$ ipython --no-banner

In [1]: import numpy as np

In [2]: import numpy.linalg as la

In [3]: np.set_printoptions(precision=1, suppress=True, linewidth=160, legacy="1.25")

In [4]: def rnd(a):
   ...:     return np.round(a, 1) + 0
   ...: 

In [5]: W2 = np.array([[5, 1, 0, 8, 7, 8, 6],
   ...:     [7, 8, 0, 6, 9, 7, 6],
   ...:     [5, 6, 1, 2, 0, 6, 8],
   ...:     [6, 0, 5, 9, 6, 2, 5],
   ...:     [9, 4, 5, 8, 8, 9, 4],
   ...:     [5, 9, 7, 4, 7, 0, 9],
   ...:     [2, 7, 3, 3, 5, 9, 7]])

In [6]: rng = np.random.default_rng(713)

In [7]: F = (rng.random((42, 7)) < 0.25) @ W2

In [8]: F
Out[8]: 
array([[ 6,  0,  5,  9,  6,  2,  5],
       [10,  7,  1, 10,  7, 14, 14],
       [12,  9,  0, 14, 16, 15, 12],
       [ 5,  9,  7,  4,  7,  0,  9],
       [ 5,  9,  7,  4,  7,  0,  9],
       [13, 13,  9, 14, 11, 17, 20],
       [15, 15,  8, 18, 20, 18, 18],
       [10,  7,  1, 10,  7, 14, 14],
       [ 0,  0,  0,  0,  0,  0,  0],
       [10, 10,  7, 12, 14,  8, 15],
       [19, 22,  4, 19, 21, 30, 27],
       [10, 10,  7, 12, 14,  8, 15],
       [17, 23,  8, 12, 16, 13, 23],
       [18, 17, 12, 19, 22,  9, 20],
       [12, 17,  7, 10, 16,  7, 15],
       [ 9, 15,  3,  9, 14, 16, 13],
       [14, 16,  3, 17, 21, 24, 19],
       [ 8,  7,  8, 12, 11, 11, 12],
       [ 5,  1,  0,  8,  7,  8,  6],
       [ 5,  1,  0,  8,  7,  8,  6],
       [11, 11,  8, 11, 13, 18, 11],
       [30, 20, 18, 31, 28, 25, 32],
       [ 7,  8,  3, 11, 12, 17, 13],
       [ 6,  0,  5,  9,  6,  2,  5],
       [ 5,  6,  1,  2,  0,  6,  8],
       [ 6,  0,  5,  9,  6,  2,  5],
       [ 0,  0,  0,  0,  0,  0,  0],
       [10,  7,  1, 10,  7, 14, 14],
       [11,  1,  5, 17, 13, 10, 11],
       [ 5,  1,  0,  8,  7,  8,  6],
       [ 5,  9,  7,  4,  7,  0,  9],
       [12, 17, 10, 15, 19, 17, 22],
       [ 9,  4,  5,  8,  8,  9,  4],
       [ 6,  0,  5,  9,  6,  2,  5],
       [ 5,  9,  7,  4,  7,  0,  9],
       [ 5,  9,  7,  4,  7,  0,  9],
       [ 5,  1,  0,  8,  7,  8,  6],
       [18, 22, 16, 18, 18, 17, 29],
       [22, 20, 20, 24, 26, 20, 25],
       [ 0,  0,  0,  0,  0,  0,  0],
       [18, 14,  9, 22, 18, 25, 26],
       [16, 12,  5, 14, 17, 16, 10]])

In [9]: Xc = F - F.mean(axis=0)

In [10]: evecs = la.svd(Xc)[2][:1]

In [11]: A2 = Xc - Xc @ evecs.T @ evecs

In [12]: rnd(la.norm(A2) / la.norm(Xc))
Out[12]: 0.4

In [13]: la.norm(A2, axis=1).round(6).argmax()
Out[13]: 10

In [14]: rnd((Xc @ evecs.T).std(axis=0))
Out[14]: array([16.5])

In [15]: print(rnd(A2.std(axis=0)))
[1.6 3.3 3.4 2.4 2.1 4.  2.1]

In [16]: rnd(np.diag(evecs.T @ evecs))
Out[16]: array([0.1, 0.1, 0. , 0.1, 0.2, 0.2, 0.2])

In [17]: def softmax(z):
    ...:     e = np.exp(z - z.max(axis=-1, keepdims=True))
    ...:     return e / e.sum(axis=-1, keepdims=True)
    ...: 

In [18]: print(rnd(softmax(F[36] + 3)))
[0.  0.  0.  0.4 0.1 0.4 0.1]

In [19]: att = F @ F.T / np.sqrt(7)

In [20]: softmax(att)[36] @ F
Out[20]: array([30., 20., 18., 31., 28., 25., 32.])

In [21]: softmax(att).round(6).argmax(axis=1)
Out[21]: 
array([21, 21, 21, 21, 21, 21, 21, 21,  0, 21, 21, 21, 21, 21, 21, 21, 21, 21, 21, 21, 21, 21, 21, 21, 21, 21,  0, 21, 21, 21, 21, 21, 21, 21, 21, 21, 21, 21,
       21,  0, 21, 21])

In [22]: G = np.cov(F, rowvar=False)

In [23]: G.shape
Out[23]: (7, 7)

In [24]: np.median(F, axis=0)
Out[24]: array([ 9.5,  9. ,  5. , 10. ,  9.5,  9. , 11.5])

In [25]: rnd(la.eigvalsh(G)[::-1])
Out[25]: array([279.4,  28.1,  16.8,   6.4,   3.1,   2.3,   0.1])

In [26]: np.argwhere(np.triu(np.abs(np.corrcoef(F.T)) > 0.8, 1))
Out[26]: 
array([[0, 1],
       [0, 3],
       [0, 4],
       [0, 5],
       [0, 6],
       [1, 4],
       [1, 6],
       [3, 4],
       [3, 5],
       [3, 6],
       [4, 6],
       [5, 6]])

In [27]: rnd(np.corrcoef(F[:, 2], F[:, 4])[0, 1])
Out[27]: 0.7

In [28]: print(rnd(F.std(axis=0)))
[6.2 7.  4.8 6.5 6.9 8.1 7.9]

In [29]: np.argsort(-F.std(axis=0).round(6), kind="stable")
Out[29]: array([5, 6, 1, 4, 3, 0, 2])

In [30]: A2 = np.c_[F[:, :2] @ np.array([[1, 2], [0, 3]]), np.array([-2, -3, -2, 3, -1, 1, 1, 1, 0, 2, -2, -3, -2, 3, -3, 3, -2, 3, 2, -3, 2, 0, 3, -3, 1, 2, 0, 2, -3, -1, 3, 1, 1, 2, 0, 3, -3, -2, 1, 2, -2, -2])]

In [31]: A2
Out[31]: 
array([[  6,  12,  -2],
       [ 10,  41,  -3],
       [ 12,  51,  -2],
       [  5,  37,   3],
       [  5,  37,  -1],
       [ 13,  65,   1],
       [ 15,  75,   1],
       [ 10,  41,   1],
       [  0,   0,   0],
       [ 10,  50,   2],
       [ 19, 104,  -2],
       [ 10,  50,  -3],
       [ 17, 103,  -2],
       [ 18,  87,   3],
       [ 12,  75,  -3],
       [  9,  63,   3],
       [ 14,  76,  -2],
       [  8,  37,   3],
       [  5,  13,   2],
       [  5,  13,  -3],
       [ 11,  55,   2],
       [ 30, 120,   0],
       [  7,  38,   3],
       [  6,  12,  -3],
       [  5,  28,   1],
       [  6,  12,   2],
       [  0,   0,   0],
       [ 10,  41,   2],
       [ 11,  25,  -3],
       [  5,  13,  -1],
       [  5,  37,   3],
       [ 12,  75,   1],
       [  9,  30,   1],
       [  6,  12,   2],
       [  5,  37,   0],
       [  5,  37,   3],
       [  5,  13,  -3],
       [ 18, 102,  -2],
       [ 22, 104,   1],
       [  0,   0,   2],
       [ 18,  78,  -2],
       [ 16,  68,  -2]])

In [32]: la.matrix_rank(np.c_[F, A2])
Out[32]: 8

In [33]: la.matrix_rank(A2)
Out[33]: 3

In [34]: vec = np.array([2, 1, -1, 1, 0, -3, -2])

In [35]: h = np.maximum(F @ vec, 0)

In [36]: F.T @ h
Out[36]: array([0, 0, 0, 0, 0, 0, 0])

In [37]: W0 = 0.5 ** np.abs(np.subtract.outer(np.arange(11), np.arange(11)))

In [38]: print(rnd(W0))
[[1.  0.5 0.2 0.1 0.1 0.  0.  0.  0.  0.  0. ]
 [0.5 1.  0.5 0.2 0.1 0.1 0.  0.  0.  0.  0. ]
 [0.2 0.5 1.  0.5 0.2 0.1 0.1 0.  0.  0.  0. ]
 [0.1 0.2 0.5 1.  0.5 0.2 0.1 0.1 0.  0.  0. ]
 [0.1 0.1 0.2 0.5 1.  0.5 0.2 0.1 0.1 0.  0. ]
 [0.  0.1 0.1 0.2 0.5 1.  0.5 0.2 0.1 0.1 0. ]
 [0.  0.  0.1 0.1 0.2 0.5 1.  0.5 0.2 0.1 0.1]
 [0.  0.  0.  0.1 0.1 0.2 0.5 1.  0.5 0.2 0.1]
 [0.  0.  0.  0.  0.1 0.1 0.2 0.5 1.  0.5 0.2]
 [0.  0.  0.  0.  0.  0.1 0.1 0.2 0.5 1.  0.5]
 [0.  0.  0.  0.  0.  0.  0.1 0.1 0.2 0.5 1. ]]

In [39]: Uu, s, VT = la.svd(W0, full_matrices=False)

In [40]: rnd(VT @ VT.T)
Out[40]: 
array([[1., 0., 0., 0., 0., 0., 0., 0., 0., 0., 0.],
       [0., 1., 0., 0., 0., 0., 0., 0., 0., 0., 0.],
       [0., 0., 1., 0., 0., 0., 0., 0., 0., 0., 0.],
       [0., 0., 0., 1., 0., 0., 0., 0., 0., 0., 0.],
       [0., 0., 0., 0., 1., 0., 0., 0., 0., 0., 0.],
       [0., 0., 0., 0., 0., 1., 0., 0., 0., 0., 0.],
       [0., 0., 0., 0., 0., 0., 1., 0., 0., 0., 0.],
       [0., 0., 0., 0., 0., 0., 0., 1., 0., 0., 0.],
       [0., 0., 0., 0., 0., 0., 0., 0., 1., 0., 0.],
       [0., 0., 0., 0., 0., 0., 0., 0., 0., 1., 0.],
       [0., 0., 0., 0., 0., 0., 0., 0., 0., 0., 1.]])

In [41]: rnd(Uu.T @ W0 @ VT.T)
Out[41]: 
array([[2.7, 0. , 0. , 0. , 0. , 0. , 0. , 0. , 0. , 0. , 0. ],
       [0. , 2.1, 0. , 0. , 0. , 0. , 0. , 0. , 0. , 0. , 0. ],
       [0. , 0. , 1.5, 0. , 0. , 0. , 0. , 0. , 0. , 0. , 0. ],
       [0. , 0. , 0. , 1.1, 0. , 0. , 0. , 0. , 0. , 0. , 0. ],
       [0. , 0. , 0. , 0. , 0.8, 0. , 0. , 0. , 0. , 0. , 0. ],
       [0. , 0. , 0. , 0. , 0. , 0.6, 0. , 0. , 0. , 0. , 0. ],
       [0. , 0. , 0. , 0. , 0. , 0. , 0.5, 0. , 0. , 0. , 0. ],
       [0. , 0. , 0. , 0. , 0. , 0. , 0. , 0.4, 0. , 0. , 0. ],
       [0. , 0. , 0. , 0. , 0. , 0. , 0. , 0. , 0.4, 0. , 0. ],
       [0. , 0. , 0. , 0. , 0. , 0. , 0. , 0. , 0. , 0.4, 0. ],
       [0. , 0. , 0. , 0. , 0. , 0. , 0. , 0. , 0. , 0. , 0.3]])

In [42]: print(rnd(np.abs(VT[0])))
[0.2 0.2 0.3 0.3 0.4 0.4 0.4 0.3 0.3 0.2 0.2]

In [43]: rnd(s)
Out[43]: array([2.7, 2.1, 1.5, 1.1, 0.8, 0.6, 0.5, 0.4, 0.4, 0.4, 0.3])

In [44]: np.allclose(Uu * s @ VT, W0)
Out[44]: True

In [45]: print(rnd(np.cumsum(s ** 2) / np.sum(s ** 2)))
[0.4 0.7 0.8 0.9 0.9 1.  1.  1.  1.  1.  1. ]

In [46]: z = rng.permutation(11)

In [47]: A2 = W0[:, z] * rng.choice([-1, 1], 11)

In [48]: rnd(A2)
Out[48]: 
array([[ 0.1,  0. ,  0. ,  0. , -0.5,  0.2, -0.1,  0. , -1. ,  0. ,  0. ],
       [ 0.2,  0. ,  0. ,  0. , -1. ,  0.5, -0.1,  0.1, -0.5,  0. ,  0. ],
       [ 0.5,  0. ,  0. ,  0. , -0.5,  1. , -0.2,  0.1, -0.2,  0.1,  0. ],
       [ 1. , -0.1,  0. ,  0. , -0.2,  0.5, -0.5,  0.2, -0.1,  0.1,  0. ],
       [ 0.5, -0.1,  0. ,  0.1, -0.1,  0.2, -1. ,  0.5, -0.1,  0.2,  0. ],
       [ 0.2, -0.2,  0.1,  0.1, -0.1,  0.1, -0.5,  1. ,  0. ,  0.5,  0. ],
       [ 0.1, -0.5,  0.1,  0.2,  0. ,  0.1, -0.2,  0.5,  0. ,  1. ,  0.1],
       [ 0.1, -1. ,  0.2,  0.5,  0. ,  0. , -0.1,  0.2,  0. ,  0.5,  0.1],
       [ 0. , -0.5,  0.5,  1. ,  0. ,  0. , -0.1,  0.1,  0. ,  0.2,  0.2],
       [ 0. , -0.2,  1. ,  0.5,  0. ,  0. ,  0. ,  0.1,  0. ,  0.1,  0.5],
       [ 0. , -0.1,  0.5,  0.2,  0. ,  0. ,  0. ,  0. ,  0. ,  0.1,  1. ]])

In [49]: Uu, _, VT = la.svd(W0.T @ A2)

In [50]: rnd(Uu @ VT)
Out[50]: 
array([[ 0.,  0.,  0.,  0.,  0.,  0.,  0.,  0., -1.,  0.,  0.],
       [ 0.,  0.,  0.,  0., -1.,  0.,  0.,  0.,  0.,  0.,  0.],
       [ 0.,  0.,  0.,  0.,  0.,  1.,  0.,  0.,  0.,  0.,  0.],
       [ 1.,  0.,  0.,  0.,  0.,  0.,  0.,  0.,  0.,  0.,  0.],
       [ 0.,  0.,  0.,  0.,  0.,  0., -1.,  0.,  0.,  0.,  0.],
       [ 0.,  0.,  0.,  0.,  0.,  0.,  0.,  1.,  0.,  0.,  0.],
       [ 0.,  0.,  0.,  0.,  0.,  0.,  0.,  0.,  0.,  1.,  0.],
       [ 0., -1.,  0.,  0.,  0.,  0.,  0.,  0.,  0.,  0.,  0.],
       [ 0.,  0.,  0.,  1.,  0.,  0.,  0.,  0.,  0.,  0.,  0.],
       [ 0.,  0.,  1.,  0.,  0.,  0.,  0.,  0.,  0.,  0.,  0.],
       [ 0.,  0.,  0.,  0.,  0.,  0.,  0.,  0.,  0.,  0.,  1.]])

In [51]: z
Out[51]: array([ 3,  7,  9,  8,  1,  2,  4,  5,  0,  6, 10])

In [52]: print(rnd(la.lstsq(W0, A2)[0]))
[[ 0.  0.  0.  0.  0.  0.  0.  0. -1.  0.  0.]
 [ 0.  0.  0.  0. -1.  0.  0.  0.  0.  0.  0.]
 [ 0.  0.  0.  0.  0.  1.  0.  0.  0.  0.  0.]
 [ 1.  0.  0.  0.  0.  0.  0.  0.  0.  0.  0.]
 [ 0.  0.  0.  0.  0.  0. -1.  0.  0.  0.  0.]
 [ 0.  0.  0.  0.  0.  0.  0.  1.  0.  0.  0.]
 [ 0.  0.  0.  0.  0.  0.  0.  0.  0.  1.  0.]
 [ 0. -1.  0.  0.  0.  0.  0.  0.  0.  0.  0.]
 [ 0.  0.  0.  1.  0.  0.  0.  0.  0.  0.  0.]
 [ 0.  0.  1.  0.  0.  0.  0.  0.  0.  0.  0.]
 [ 0.  0.  0.  0.  0.  0.  0.  0.  0.  0.  1.]]

In [53]: f, v = A2[1], A2[5]

In [54]: print(rnd(f @ v))
0.3

In [55]: p = (f @ v) / (f @ f) * f

In [56]: rnd(p)
Out[56]: array([ 0.1,  0. ,  0. ,  0. , -0.2,  0.1,  0. ,  0. , -0.1,  0. ,  0. ])

In [57]: rnd(W0[5] @ W0[4])
Out[57]: 1.3

In [58]: rnd(la.norm(W0[5], 1)), rnd(la.norm(W0[5], np.inf))
Out[58]: (2.9, 1.0)

In [59]: print(rnd(la.norm(W0, 2)))
2.7

In [60]: la.norm(W0, axis=1).argmax()
Out[60]: 5

In [61]: print(rnd(la.norm(W0, "nuc")))
11.0

In [62]: vec = np.ones(11)

In [63]: for _ in range(7):
    ...:     vec = W0 @ vec
    ...:     vec /= la.norm(vec)
    ...:     print(round(vec @ W0 @ vec, 1))
    ...: 
2.7
2.7
2.7
2.7
2.7
2.7
2.7

In [64]: rnd(la.eigvalsh(W0)[-1])
Out[64]: 2.7

In [65]: rnd(vec)
Out[65]: array([0.2, 0.2, 0.3, 0.3, 0.4, 0.4, 0.4, 0.3, 0.3, 0.2, 0.2])

In [66]: A = np.array([[2, 0, 0, 0, 0, 0, 0, 0],
    ...:     [3, 2, 0, 0, 0, 0, 0, 0],
    ...:     [1, -1, -3, 0, 0, 0, 0, 0],
    ...:     [-3, 0, -2, 2, 0, 0, 0, 0],
    ...:     [1, -2, 0, 2, 0, 0, 0, 0],
    ...:     [-2, -3, 3, -2, -2, -1, 0, 0],
    ...:     [1, -1, -1, 2, 3, 0, -2, 0],
    ...:     [-2, -3, 0, 1, -3, 0, 1, -2]])

In [67]: (A + A.T) / 2
Out[67]: 
array([[ 2. ,  1.5,  0.5, -1.5,  0.5, -1. ,  0.5, -1. ],
       [ 1.5,  2. , -0.5,  0. , -1. , -1.5, -0.5, -1.5],
       [ 0.5, -0.5, -3. , -1. ,  0. ,  1.5, -0.5,  0. ],
       [-1.5,  0. , -1. ,  2. ,  1. , -1. ,  1. ,  0.5],
       [ 0.5, -1. ,  0. ,  1. ,  0. , -1. ,  1.5, -1.5],
       [-1. , -1.5,  1.5, -1. , -1. , -1. ,  0. ,  0. ],
       [ 0.5, -0.5, -0.5,  1. ,  1.5,  0. , -2. ,  0.5],
       [-1. , -1.5,  0. ,  0.5, -1.5,  0. ,  0.5, -2. ]])

In [68]: rnd(la.det(A))
Out[68]: 0.0

In [69]: rnd(np.sort(np.abs(la.eigvals(A))))
Out[69]: array([0., 1., 2., 2., 2., 2., 2., 3.])

In [70]: print(A @ A)
[[  4   0   0   0   0   0   0   0]
 [ 12   4   0   0   0   0   0   0]
 [ -4   1   9   0   0   0   0   0]
 [-14   2   2   4   0   0   0   0]
 [-10  -4  -4   4   0   0   0   0]
 [ -4  -2  -8  -6   2   1   0   0]
 [ -7  -5   1   6  -6   0   4   0]
 [-14   5  -3  -4   9   0  -4   4]]

In [71]: np.allclose(A @ A.T, A.T @ A)
Out[71]: False

In [72]: np.trace(A)
Out[72]: -2

In [73]: (A - A.T) / 2
Out[73]: 
array([[ 0. , -1.5, -0.5,  1.5, -0.5,  1. , -0.5,  1. ],
       [ 1.5,  0. ,  0.5,  0. ,  1. ,  1.5,  0.5,  1.5],
       [ 0.5, -0.5,  0. ,  1. ,  0. , -1.5,  0.5,  0. ],
       [-1.5,  0. , -1. ,  0. , -1. ,  1. , -1. , -0.5],
       [ 0.5, -1. ,  0. ,  1. ,  0. ,  1. , -1.5,  1.5],
       [-1. , -1.5,  1.5, -1. , -1. ,  0. ,  0. ,  0. ],
       [ 0.5, -0.5, -0.5,  1. ,  1.5,  0. ,  0. , -0.5],
       [-1. , -1.5,  0. ,  0.5, -1.5,  0. ,  0.5,  0. ]])

In [74]: np.allclose(A, A.T)
Out[74]: False

In [75]: A.inv()
AttributeError: 'numpy.ndarray' object has no attribute 'inv'


In [76]: Uu, s, VT = la.svd(A)

In [77]: evecs = VT[:(s > 1e-8).sum()]

In [78]: vec = A[6] + 4 * A[7] + rng.integers(2) * np.eye(8)[0]

In [79]: vec
Out[79]: array([ -7., -13.,  -1.,   6.,  -9.,   0.,   2.,  -8.])

In [80]: rnd(np.diag(evecs.T @ evecs))
Out[80]: array([1. , 1. , 1. , 1. , 0.9, 0.5, 0.7, 0.9])

In [81]: rnd(la.norm(vec - evecs.T @ evecs @ vec))
Out[81]: 0.0
